% python3 -q
>>> import numpy as np
>>> import numpy.linalg as la
>>> np.set_printoptions(precision=2, suppress=True, linewidth=200)
>>> rng = np.random.default_rng(512976)
>>> X = np.array([[2, 1, 5, 2], [1, 3, 2, 5], [0, 5, 0, 3]]) * (rng.random((3, 4)) < 0.3)
>>> print(X)
[[0 0 0 2]
 [1 0 2 5]
 [0 0 0 3]]
>>> r = la.matrix_rank(X)
>>> print(r)
2
>>> null = la.svd(X)[2][r:].T
>>> print(np.allclose(X @ null, 0))
True
>>> print(np.round(null @ null.T, 2) + 0)
[[ 0.8  0.  -0.4  0. ]
 [ 0.   1.   0.   0. ]
 [-0.4  0.   0.2  0. ]
 [ 0.   0.   0.   0. ]]
>>> print([int(la.matrix_rank(X[:, :j + 1])) for j in range(4)])
[1, 1, 1, 2]
>>> print(la.matrix_rank(X.T @ X), la.matrix_rank(X @ X.T))
2 2
>>> print(np.round(X @ null, 2) + 0)
[[0. 0.]
 [0. 0.]
 [0. 0.]]
>>> W0 = np.load("w.npy")
>>> print(W0)
[[-1.73  0.49 -0.83]
 [ 0.49  0.15 -1.38]
 [-0.83 -1.38  0.58]]
>>> print(np.round(X @ la.pinv(X) @ X, 2) + 0)
[[0. 0. 0. 2.]
 [1. 0. 2. 5.]
 [0. 0. 0. 3.]]
>>> print(np.abs(np.diag(la.qr(X)[1])) > 1e-9)
[ True False False]
>>> W = np.array([[4, 6, 0], [7, 9, 9], [8, -1, 0]])
>>> c = np.array([3, 2, 0])
>>> act = np.maximum(W0 @ W + c, 0)
>>> print((act > 0).astype(int))
[[0 0 1]
 [0 1 1]
 [0 0 0]]
>>> Z = np.array([[6, 1, 4], [3, 3, -4], [-8, -4, 8]])
>>> print((act @ Z).round(6).argmax(axis=1))
[2 1 0]
>>> u = np.array([2, 2, 2])
>>> B = W0 + np.outer(u, np.eye(3)[2])
>>> print(la.matrix_rank(B - W0))
1
>>> print(la.matrix_rank(la.inv(B) - la.inv(W0), tol=1e-8))
1
>>> B = la.inv(W0)
>>> print(round(float(la.cond(W0)), 2))
1.99
>>> print(la.inv(B))
[[-1.73  0.49 -0.83]
 [ 0.49  0.15 -1.38]
 [-0.83 -1.38  0.58]]
>>> print(np.allclose(B, W0.T))
False
>>> print(la.det(W0) * B)
[[-1.82  0.86 -0.55]
 [ 0.86 -1.69 -2.79]
 [-0.55 -2.79 -0.5 ]]
>>> print(round(float(la.slogdet(W0)[0]), 2))
1.0
>>> print(round(float(la.det(W0) * la.det(B)), 2))
1.0
>>> Q, V = la.qr(W0[:, :1])[0], la.qr(W0[:, 1:])[0]
>>> s = la.svd(Q.T @ V, compute_uv=False)
>>> print(s)
[0.23]
>>> A = np.load("mat.npy")
>>> print(A)
[[3. 1. 0. 0.]
 [0. 3. 1. 0.]
 [0. 0. 3. 1.]
 [0. 0. 0. 3.]]
>>> lab = rng.permutation(4)
>>> print(lab)
[1 2 0 3]
>>> B = A[lab][:, lab]
>>> print(np.diag(B))
[3. 3. 3. 3.]
>>> print(np.sort(np.abs(la.eigvals(B))))
[3. 3. 3. 3.]
>>> B = A + rng.integers(-2, 3, (4, 3)) @ rng.integers(-2, 3, (3, 4))
>>> print(B)
[[ 5. -3.  5.  0.]
 [-2.  5. -3.  2.]
 [ 2.  0.  1. -3.]
 [-2.  3. -4.  4.]]
>>> print(la.matrix_rank(B - A, tol=1e-8))
3
>>> print(np.abs(B - A).sum(axis=1))
[11. 10.  8. 10.]
>>> ev, V = la.eig(B)
>>> print(np.round(np.prod(ev), 2))
-145.0
>>> print(np.round(B @ V[:, 0] - ev[0] * V[:, 0], 2) + 0)
[0. 0. 0. 0.]
>>> print(np.sort(la.eigvals(la.inv(B))))
[-0.62  0.09  0.29  0.4 ]
>>> ev, V = la.eig(A)
>>> print(np.sort(la.eigvals(A @ A)))
[9. 9. 9. 9.]
>>> print(A @ V[:, 0] - ev[0] * V[:, 0])
[0. 0. 0. 0.]
>>> print(np.sort(la.eigvals(A.T)))
[3. 3. 3. 3.]
>>> print(ev)
[3. 3. 3. 3.]
>>> F = np.load("dump.npy")
>>> print(F)
[[1. 0.]
 [0. 1.]]
>>> # triangular, det is the product of the diagonal
>>> x0 = np.array([5, 0])
>>> h = np.maximum(F @ x0, 0)
>>> print(np.tanh(F @ x0))
[1. 0.]
>>> print(h)
[5. 0.]
>>> print(F.T @ h)
[5. 0.]
>>> print(F @ F)
[[1. 0.]
 [0. 1.]]
>>> print(np.flatnonzero(la.matrix_power((F != 0) + (F.T != 0) + np.eye(2), 2)[1]))
[1]
>>> print(np.sort(la.eigvals(F).real))
[1. 1.]
>>> lab = rng.permutation(2)
>>> print(lab)
[1 0]
>>> B = F[lab][:, lab]
>>> print(np.allclose(B, F))
True
>>> print(B)
[[1. 0.]
 [0. 1.]]
>>> print(np.diag(B))
[1. 1.]
>>> x0 = np.array([0, -2])
>>> print(np.trace(F))
2.0
>>> print(F @ x0)
[ 0. -2.]
>>> B = np.array([[1, -3], [3, -1]])
>>> Z = np.kron(B, F)
>>> print(la.matrix_rank(Z))
4
>>> print(Z.shape)
(4, 4)
>>> print(Z)
[[ 1.  0. -3. -0.]
 [ 0.  1. -0. -3.]
 [ 3.  0. -1. -0.]
 [ 0.  3. -0. -1.]]
>>> Z = np.array([[3, 0, 0], [1, 3, 1]])
>>> arr = np.repeat(Z, 10 // 2, axis=0)
>>> arr = arr + 0.1 * rng.normal(size=arr.shape)
>>> print(arr)
[[ 3.08  0.14 -0.19]
 [ 2.79 -0.01 -0.04]
 [ 3.02  0.05 -0.16]
 [ 2.99 -0.12 -0.06]
 [ 3.06  0.08  0.13]
 [ 0.83  2.81  1.02]
 [ 1.    2.9   1.07]
 [ 1.08  3.07  0.85]
 [ 0.98  3.09  1.12]
 [ 0.92  2.84  1.16]]
>>> x0 = np.array([2, 1, 1])
>>> y = arr @ x0
>>> print(la.lstsq(arr, y)[0])
[2. 1. 1.]
>>> print(la.solve(arr.T @ arr, arr.T @ y))
[2. 1. 1.]
>>> print(np.round(la.pinv(arr) @ arr, 2) + 0)
[[1. 0. 0.]
 [0. 1. 0.]
 [0. 0. 1.]]
>>> y = y + 0.05 * rng.normal(size=10)
>>> print(y)
[6.09 5.58 6.06 5.82 6.37 5.42 6.04 6.12 6.15 5.9 ]
>>> c, *_ = la.lstsq(arr, y)
>>> print(c)
[2.01 1.   0.99]
>>> print([round(float(la.norm(la.solve(arr.T @ arr + lam * np.eye(3), arr.T @ y))), 2) for lam in (0, 1, 10, 100)])
[2.46, 2.34, 2.05, 0.92]
>>> print(np.round(arr.T @ (y - arr @ c), 2) + 0)
[0. 0. 0.]
>>> print(c.round())
[2. 1. 1.]
>>> print(round(float(la.norm(y - arr @ c)), 2))
0.14
>>> feats = np.array([[-2, -6, 3, 1], [5, -3, 8, 2], [6, -9, 1, -3], [-5, 0, -1, -5]])
>>> feats[:, 2] = -1 * feats[:, 0]
>>> print(feats)
[[-2 -6  2  1]
 [ 5 -3 -5  2]
 [ 6 -9 -6 -3]
 [-5  0  5 -5]]
>>> U, s, Vt = la.svd(feats)
>>> V = Vt[:(s > 1e-8).sum()]
>>> x0 = feats[3] + 2 * feats[1] + rng.integers(2) * np.eye(4)[3]
>>> print(x0)
[ 5. -6. -5.  0.]
>>> print(np.round(V.T @ V, 2) + 0)
[[ 0.5  0.  -0.5  0. ]
 [ 0.   1.   0.   0. ]
 [-0.5  0.   0.5  0. ]
 [ 0.   0.   0.   1. ]]
>>> print(la.matrix_rank(np.vstack([feats, x0])))
3
>>> print(round(la.det(feats[::-1]), 2))
-0.0
>>> print(np.round(np.poly(feats), 2) + 0)
[  1.  16.  84. 135.   0.]
>>> print(round(la.det(2 * feats), 2), round(float(la.det(feats)), 2))
-0.0 -0.0
>>> U, s, Vt = la.svd(feats)
>>> print(s.round(2) + 0)
[15.44  9.05  4.97  0.  ]
>>> B = U[:, :3] @ np.diag(s[:3]) @ Vt[:3]
>>> print(round(la.norm(feats - B) / la.norm(feats), 2))
0.0
>>> print(la.matrix_rank(feats, rtol=0.05))
3
>>> print(round(la.norm(feats - B, 2), 2), round(float(s[3]), 2))
0.0 0.0
>>> print(round(float(np.abs(feats - B).max()), 2))
0.0
>>> print(round(la.norm(feats, 1), 2), round(la.norm(feats, np.inf), 2))
18.0 24.0
>>> print(round(float(la.norm(feats) ** 2 / la.norm(feats, 2) ** 2), 2))
1.45
>>> print(la.norm(feats, axis=0))
[ 9.49 11.22  9.49  6.24]
